% python3 -q
>>> import numpy as np
>>> np.set_printoptions(precision=1, suppress=True, linewidth=100)
>>> X = np.array([[3.0, 0.0, 1.0], [2.0, 2.0, 2.0], [0.0, 0.0, 2.0]])
>>> X
array([[3., 0., 1.],
       [2., 2., 2.],
       [0., 0., 2.]])
>>> q = X.astype(float).copy()
>>> for j in range(3):
...     q[:, j] -= q[:, :j] @ (q[:, :j].T @ q[:, j])
...     q[:, j] /= np.linalg.norm(q[:, j])
... 
>>> print(np.round(q.T @ q, 1) + 0)
[[1. 0. 0.]
 [0. 1. 0.]
 [0. 0. 1.]]
>>> B = np.array([[2, 0, 2], [0, 1, 1], [2, 2, 1]])
>>> np.linalg.matrix_rank(np.vstack([X, B.T]))
np.int64(3)
>>> np.einsum("ij,ij->i", X, X)
array([10., 12.,  4.])
>>> np.einsum("ik,kj->ij", X, B)
array([[8., 2., 7.],
       [8., 6., 8.],
       [4., 4., 2.]])
>>> print(np.einsum("ik,kj->ji", X, B))
[[8. 8. 4.]
 [2. 6. 4.]
 [7. 8. 2.]]
>>> np.einsum("ij->j", X)
array([5., 2., 5.])
>>> np.linalg.matrix_rank(X @ B)
np.int64(3)
>>> f = np.array([1, 0])
>>> print(np.cross(X[0, :3], X[1, :3]))
[-2. -4.  6.]
>>> np.array([np.convolve(row, f, "same") for row in X])
array([[3., 0., 1.],
       [2., 2., 2.],
       [0., 0., 2.]])
>>> np.correlate(X[0], X[1], "full")
array([6., 6., 8., 2., 2.])
>>> np.convolve(X[0], f)
array([3., 0., 1., 0.])
>>> B = X[0, 0] * X[1:] - np.outer(X[1:, 0], X[0])
>>> B
array([[0., 6., 4.],
       [0., 0., 6.]])
>>> X[:, 0] / X[0, 0]
array([1. , 0.7, 0. ])
>>> x = np.array([1, 2, 1])
>>> np.sign((X @ x).round(6))
array([1., 1., 1.])
>>> X @ np.eye(3)[1]
array([0., 2., 0.])
>>> X * x
array([[3., 0., 1.],
       [2., 4., 2.],
       [0., 0., 2.]])
>>> X @ np.ones(3)
array([4., 6., 2.])
>>> np.einsum("ij,j->i", X, x)
array([4., 8., 2.])
>>> mat = np.loadtxt("m.csv", delimiter=",")
>>> mat
array([[-0.2, -1.3, -3.4, -2.7],
       [-0.2,  2.9,  6.1,  4.1],
       [ 0.9,  0.7,  2.1,  1.9],
       [-0.3,  0.8,  2.4,  1.7],
       [-0.5,  1.1,  2.2,  1.4],
       [ 1. ,  0. , -0.7,  0. ],
       [-1. ,  3.4,  8.2,  5.6],
       [ 3. , -2.4, -5.2, -2.4],
       [ 0.6,  3.1,  6.7,  5. ],
       [-1.6,  0.2,  0. , -0.7],
       [ 1.3, -0.7, -1.5, -0.4],
       [-0.2,  1.5,  3.4,  2.3],
       [ 1.3, -2.2, -4.6, -2.6],
       [ 1.5, -1.4, -3.8, -2.2],
       [-0.2, -1.4, -3.5, -2.7],
       [-1.1,  1.4,  3.1,  1.7],
       [ 0.3,  0.1,  0.4,  0.4],
       [ 0. , -0.4, -0.6, -0.4],
       [ 0.8, -0.7, -2.1, -1.2],
       [-1.2,  2. ,  4.2,  2.4]])
>>> G = np.cov(mat, rowvar=False)
>>> G
array([[ 1.2, -1.1, -2.5, -1.2],
       [-1.1,  2.9,  6.6,  4.2],
       [-2.5,  6.6, 15.2,  9.8],
       [-1.2,  4.2,  9.8,  6.5]])
>>> np.corrcoef(mat.T)
array([[ 1. , -0.6, -0.6, -0.4],
       [-0.6,  1. ,  1. ,  1. ],
       [-0.6,  1. ,  1. ,  1. ],
       [-0.4,  1. ,  1. ,  1. ]])
>>> round(float(np.corrcoef(mat[:, 2], mat[:, 0])[0, 1]), 1)
-0.6
>>> np.argwhere(np.triu(np.abs(np.corrcoef(mat.T)) > 0.8, 1))
array([[1, 2],
       [1, 3],
       [2, 3]])
>>> np.argsort(-mat.std(axis=0).round(6), kind="stable")
array([2, 3, 1, 0])
>>> mat.std(axis=0)
array([1.1, 1.7, 3.8, 2.5])
>>> G.shape
(4, 4)
>>> def softmax(z):
...     e = np.exp(z - z.max(axis=-1, keepdims=True))
...     return e / e.sum(axis=-1, keepdims=True)
... 
>>> print(np.round(softmax(mat[8]), 1) + 0)
[0.  0.  0.8 0.2]
>>> att = mat @ mat.T / np.sqrt(4)
>>> print(softmax(att)[8] @ mat)
[-1.   3.4  8.2  5.6]
>>> P = mat @ np.linalg.solve(mat.T @ mat, mat.T)
>>> np.allclose(P @ P, P)
True
>>> np.round(P @ mat[:, 3], 1) + 0
array([-2.7,  4.1,  1.9,  1.7,  1.4,  0. ,  5.6, -2.4,  5. , -0.7, -0.4,  2.3, -2.6, -2.2, -2.7,
        1.7,  0.4, -0.4, -1.2,  2.4])
>>> idx = mat[:, 0] > np.median(mat[:, 0])
>>> f = mat[idx].mean(axis=0) - mat[~idx].mean(axis=0)
>>> f
array([ 1.7, -1.4, -3.2, -1.5])
>>> dist = np.linalg.norm(mat[:, None] - mat[None], axis=-1)
>>> np.linalg.norm(mat - mat.mean(axis=0), axis=1)
array([5.5, 7. , 2.1, 2.2, 2. , 1.7, 9.6, 7.6, 8. , 2.3, 2.8, 3.5, 6.7, 5.7, 5.6, 3.2, 0.4, 1.8,
       3.5, 4.5])
>>> print(dist.shape)
(20, 20)
>>> dist[11].round(6).argsort(kind="stable")[:4]
array([11, 15,  3, 19])
>>> np.flatnonzero(dist[11] < dist.mean() / 2)
array([ 2,  3,  4, 11, 15, 19])
>>> print(np.linalg.norm(mat, axis=1))
[ 4.5  7.9  3.1  3.1  2.9  1.2 10.5  6.9  8.9  1.8  2.1  4.4  5.9  4.8  4.6  4.   0.6  0.8  2.6
  5.4]
>>> J = np.load("test13.npy")
>>> J
array([[-2.,  1.,  1.],
       [ 1., -2.,  1.],
       [ 1.,  1., -2.]])
>>> np.allclose(J @ J.T, J.T @ J)
True
>>> print(np.fft.fft(J[0]))
[ 0.+0.j -3.+0.j -3.+0.j]
>>> J @ (-1.0) ** np.arange(3)
array([-2.,  4., -2.])
>>> np.sort(np.abs(np.fft.fft(J[0]))), np.round(np.sort(np.linalg.svd(J, compute_uv=False)), 1) + 0
(array([0., 3., 3.]), array([0., 3., 3.]))
>>> U, sv, Vt = np.linalg.svd(J)
>>> sv.round(1) + 0
array([3., 3., 0.])
>>> B = U[:, :2] @ np.diag(sv[:2]) @ Vt[:2]
>>> print(round(np.abs(J - B).max(), 1))
0.0
>>> round(np.linalg.norm(J - B) / np.linalg.norm(J), 1)
np.float64(0.0)
>>> np.all(np.linalg.eigvalsh(J) > 0)
np.False_
>>> print([round(float(np.linalg.det(J[:i, :i])), 2) + 0 for i in range(1, 4)])
[-2.0, 3.0, 0.0]
>>> t = np.radians(60)
>>> r_ = np.eye(3)
>>> r_[1, 1] = r_[0, 0] = np.cos(t)
>>> r_[1, 0], r_[0, 1] = -np.sin(t), np.sin(t)
>>> r_
array([[ 0.5,  0.9,  0. ],
       [-0.9,  0.5,  0. ],
       [ 0. ,  0. ,  1. ]])
>>> B = J @ r_.T
>>> np.abs(B - J).max(axis=0)
array([2.2, 1.4, 0. ])
>>> np.round(np.linalg.svd(J, compute_uv=False), 1) + 0, np.round(np.linalg.svd(B, compute_uv=False), 1) + 0
(array([3., 3., 0.]), array([3., 3., 0.]))
>>> print(np.allclose(np.linalg.norm(J, axis=1), np.linalg.norm(B, axis=1)))
True
>>> round(np.linalg.det(r_), 1), np.trace(r_)
(np.float64(1.0), np.float64(2.0))
>>> rng = np.random.default_rng(20301)
>>> feats = rng.normal(size=(25, 4))
>>> feats = 10 * feats / np.linalg.norm(feats, axis=1, keepdims=True)
>>> feats.round(1) + 0
array([[-1.8, -0.4,  3.7,  9.1],
       [ 8.9, -1. ,  3.9, -2.1],
       [-3.4,  9. , -1.2, -2.5],
       [-2.7, -1.3, -6.2, -7.3],
       [-7.2, -1.1, -4.7,  4.9],
       [ 5.6, -5.9,  5.7, -1.5],
       [ 0.9,  3.6, -7.6,  5.4],
       [ 3.3,  7.2,  6. , -0.4],
       [ 1.6,  7.1,  6.8,  1.2],
       [-6.2, -1.8, -7.6,  0.4],
       [-3.6, -6.6, -2.9,  5.9],
       [ 4.8,  1.6,  0.6, -8.6],
       [-5.6,  4.4, -6.9, -0.9],
       [-7.5,  0.4,  6.2, -2.5],
       [ 3.9, -1.8,  7.4,  5.2],
       [ 6.1,  3. , -3.4, -6.6],
       [-8.7,  2.1,  1.3,  4.2],
       [-0.8,  8.4, -5.2, -0.9],
       [-6.8, -2.1,  5.6, -4.2],
       [ 0.7,  8.8,  0.6,  4.7],
       [-7.4, -3.3,  2.6,  5.2],
       [-5.9,  0. , -5.4,  6. ],
       [-1.9, -2.4,  9.5, -0.1],
       [-7.5, -2.7,  3.5, -5. ],
       [-6.1,  7.6, -1.7, -1.4]])
>>> G = np.cov(feats, rowvar=False)
>>> round(float(np.corrcoef(feats[:, 3], feats[:, 1])[0, 1]), 1)
-0.1
>>> np.polyfit(feats[:, 3], feats[:, 1], 1)
array([-0.1,  1.3])
>>> np.argwhere(np.triu(np.abs(np.corrcoef(feats.T)) > 0.8, 1))
array([], shape=(0, 2), dtype=int64)
>>> print(G.shape)
(4, 4)
>>> np.round(np.median(feats, axis=0), 1) + 0
array([-2.7,  0. ,  0.6, -0.4])
>>> feats.std(axis=0)
array([5. , 4.5, 5.2, 4.6])
>>> np.argsort(-feats.std(axis=0).round(6), kind="stable")
array([2, 0, 3, 1])
>>> basis = feats[[14, 4]].astype(float)
>>> for _ in range(7):
...     idx = np.linalg.norm(feats[:, None] - basis, axis=-1).argmin(axis=1)
...     basis = np.array([feats[idx == j].mean(axis=0) for j in range(2)])
... 
>>> idx
array([0, 0, 1, 1, 1, 0, 1, 0, 0, 1, 1, 0, 1, 1, 0, 0, 1, 1, 1, 0, 1, 1, 0, 1, 1])
>>> print(basis)
[[ 3.1  1.6  4.1  0.1]
 [-5.2  1.1 -2.   0.5]]
>>> idx = rng.permutation(4)
>>> B = feats[:, idx] * rng.choice([-1, 1], 4)
>>> B.round(1) + 0
array([[-9.1,  0.4, -3.7,  1.8],
       [ 2.1,  1. , -3.9, -8.9],
       [ 2.5, -9. ,  1.2,  3.4],
       [ 7.3,  1.3,  6.2,  2.7],
       [-4.9,  1.1,  4.7,  7.2],
       [ 1.5,  5.9, -5.7, -5.6],
       [-5.4, -3.6,  7.6, -0.9],
       [ 0.4, -7.2, -6. , -3.3],
       [-1.2, -7.1, -6.8, -1.6],
       [-0.4,  1.8,  7.6,  6.2],
       [-5.9,  6.6,  2.9,  3.6],
       [ 8.6, -1.6, -0.6, -4.8],
       [ 0.9, -4.4,  6.9,  5.6],
       [ 2.5, -0.4, -6.2,  7.5],
       [-5.2,  1.8, -7.4, -3.9],
       [ 6.6, -3. ,  3.4, -6.1],
       [-4.2, -2.1, -1.3,  8.7],
       [ 0.9, -8.4,  5.2,  0.8],
       [ 4.2,  2.1, -5.6,  6.8],
       [-4.7, -8.8, -0.6, -0.7],
       [-5.2,  3.3, -2.6,  7.4],
       [-6. ,  0. ,  5.4,  5.9],
       [ 0.1,  2.4, -9.5,  1.9],
       [ 5. ,  2.7, -3.5,  7.5],
       [ 1.4, -7.6,  1.7,  6.1]])
>>> U, _, Vt = np.linalg.svd(feats.T @ B)
>>> idx
array([3, 1, 2, 0])
>>> np.round(np.linalg.lstsq(feats, B)[0], 1) + 0
array([[ 0.,  0.,  0., -1.],
       [ 0., -1.,  0.,  0.],
       [ 0.,  0., -1.,  0.],
       [-1.,  0.,  0.,  0.]])
>>> np.round(U @ Vt, 1) + 0
array([[ 0.,  0.,  0., -1.],
       [ 0., -1.,  0.,  0.],
       [ 0.,  0., -1.,  0.],
       [-1.,  0.,  0.,  0.]])
>>> basis = B[[2, 13]].astype(float)
>>> for _ in range(3):
...     idx = np.linalg.norm(B[:, None] - basis, axis=-1).argmin(axis=1)
...     basis = np.array([B[idx == j].mean(axis=0) for j in range(2)])
... 
>>> idx
array([1, 1, 0, 0, 1, 1, 0, 0, 0, 0, 1, 0, 0, 1, 1, 0, 1, 0, 1, 0, 1, 0, 1, 1, 0])
>>> basis
array([[ 0.8, -4.4,  2.4,  1. ],
       [-1.6,  2.1, -3.5,  2.8]])
>>> np.abs(basis[1] - basis[0]).argmax()
np.int64(1)
>>> basis[1] - basis[0]
array([-2.4,  6.5, -5.9,  1.8])
>>> W0 = np.load("sample16.npy")
>>> print(W0)
[[ 0.3 -0.7 -0.7 -0.1]
 [-0.7  0.3 -0.7 -0.1]
 [-0.7 -0.7  0.3 -0.1]
 [-0.1 -0.1 -0.1  1. ]]
>>> idx = rng.permutation(4)
>>> idx
array([2, 1, 3, 0])
>>> B = W0[idx][:, idx]
>>> np.trace(B)
np.float64(2.0)
>>> f = np.array([0, 2, -1, -2])
>>> B = W0 + np.outer(f, np.eye(4)[3])
>>> np.linalg.matrix_rank(B - W0)
np.int64(1)
>>> B
array([[ 0.3, -0.7, -0.7, -0.1],
       [-0.7,  0.3, -0.7,  1.9],
       [-0.7, -0.7,  0.3, -1.1],
       [-0.1, -0.1, -0.1, -1. ]])
>>> W1 = np.array([[-9, 0], [2, 3], [4, -4], [2, -3]])
>>> coef = np.array([0, 2])
>>> act = np.maximum(B @ W1 + coef, 0)
>>> (act > 0).mean(axis=0)
array([0.5, 1. ])
>>> (act > 0).astype(int)
array([[0, 1],
       [1, 1],
       [1, 1],
       [0, 1]])
>>> basis = np.array([[-9, 4], [-6, -4]])
>>> (act @ basis).round(6).argmax(axis=1)
array([1, 1, 1, 1])
>>> np.all(np.linalg.eigvalsh(W0) > 0)
np.False_
>>> [round(float(np.linalg.det(W0[:i, :i])), 2) + 0 for i in range(1, 5)]
[0.34, -0.32, -0.97, -1.0]
>>> np.round(np.linalg.eigvalsh(W0).min(), 1)
np.float64(-1.0)
>>> m1 = np.array([[0.4, 1.0, 0.6, 0.1],
...     [-0.5, -0.3, -1.3, 0.8],
...     [-0.6, 1.6, -0.3, -0.7],
...     [0.6, 0.9, -0.8, 3.0],
...     [-2.6, 1.4, -1.3, 1.4],
...     [-1.2, -0.6, 1.4, 0.4],
...     [0.0, -0.9, 0.5, 1.0],
...     [-0.5, 0.5, -1.0, 0.6],
...     [-1.4, 0.1, 0.1, -1.5],
...     [0.7, -0.6, 1.3, 1.4],
...     [0.7, 0.9, 0.0, 0.7],
...     [-1.0, -1.5, 0.1, 1.3],
...     [-0.1, 0.6, -0.6, -0.4],
...     [0.8, 1.5, 0.0, -1.4],
...     [0.2, -0.6, 1.2, -0.6],
...     [-1.1, 0.0, 0.9, 1.4],
...     [0.8, -0.5, -1.0, -0.4],
...     [1.7, 1.2, 0.5, -1.1],
...     [0.8, -0.4, 0.0, 0.9],
...     [-0.3, 0.5, -0.7, 0.8],
...     [-0.8, -0.7, -1.1, 1.1],
...     [-0.3, -0.2, -0.3, 2.1],
...     [0.7, 1.5, -1.7, 0.0],
...     [-0.7, 1.3, 1.5, 0.4]])
>>> m1[16] *= 3
>>> m1
array([[ 0.4,  1. ,  0.6,  0.1],
       [-0.5, -0.3, -1.3,  0.8],
       [-0.6,  1.6, -0.3, -0.7],
       [ 0.6,  0.9, -0.8,  3. ],
       [-2.6,  1.4, -1.3,  1.4],
       [-1.2, -0.6,  1.4,  0.4],
       [ 0. , -0.9,  0.5,  1. ],
       [-0.5,  0.5, -1. ,  0.6],
       [-1.4,  0.1,  0.1, -1.5],
       [ 0.7, -0.6,  1.3,  1.4],
       [ 0.7,  0.9,  0. ,  0.7],
       [-1. , -1.5,  0.1,  1.3],
       [-0.1,  0.6, -0.6, -0.4],
       [ 0.8,  1.5,  0. , -1.4],
       [ 0.2, -0.6,  1.2, -0.6],
       [-1.1,  0. ,  0.9,  1.4],
       [ 2.4, -1.5, -3. , -1.2],
       [ 1.7,  1.2,  0.5, -1.1],
       [ 0.8, -0.4,  0. ,  0.9],
       [-0.3,  0.5, -0.7,  0.8],
       [-0.8, -0.7, -1.1,  1.1],
       [-0.3, -0.2, -0.3,  2.1],
       [ 0.7,  1.5, -1.7,  0. ],
       [-0.7,  1.3,  1.5,  0.4]])
>>> basis = m1[[1, 3]].astype(float)
>>> for _ in range(3):
...     idx = np.linalg.norm(m1[:, None] - basis, axis=-1).argmin(axis=1)
...     basis = np.array([m1[idx == j].mean(axis=0) for j in range(2)])
... 
>>> print(idx)
[0 0 0 1 0 0 0 0 0 0 0 0 0 0 0 0 0 0 0 0 0 1 0 0]
>>> basis
array([[-0.1,  0.2, -0.1,  0.2],
       [ 0.1,  0.3, -0.6,  2.5]])
>>> print(np.abs(basis[1] - basis[0]).argmax())
3
>>> basis[1] - basis[0]
array([ 0.3,  0.1, -0.4,  2.3])
>>> x = np.array([1, 2, 0, 0])
>>> rhs = m1 @ x
>>> rhs
array([ 2.4, -1.1,  2.6,  2.4,  0.2, -2.4, -1.8,  0.5, -1.2, -0.5,  2.5, -4. ,  1.1,  3.8, -1. ,
       -1.1, -0.6,  4.1,  0. ,  0.7, -2.2, -0.7,  3.7,  1.9])
>>> rhs = rhs + 0.3 * rng.normal(size=24)
>>> print(rhs)
[ 2.2 -1.1  2.9  2.4  0.2 -2.4 -2.   0.5 -1.3 -0.9  2.7 -4.   1.   3.7 -1.1 -1.3 -0.9  4.4 -0.2
  0.5 -2.  -0.5  4.2  1.8]
>>> coef, *_ = np.linalg.lstsq(m1, rhs)
>>> coef.round(1) + 0
array([1. , 2.1, 0. , 0. ])
>>> print(round(np.linalg.norm(rhs - m1 @ coef), 1))
0.9
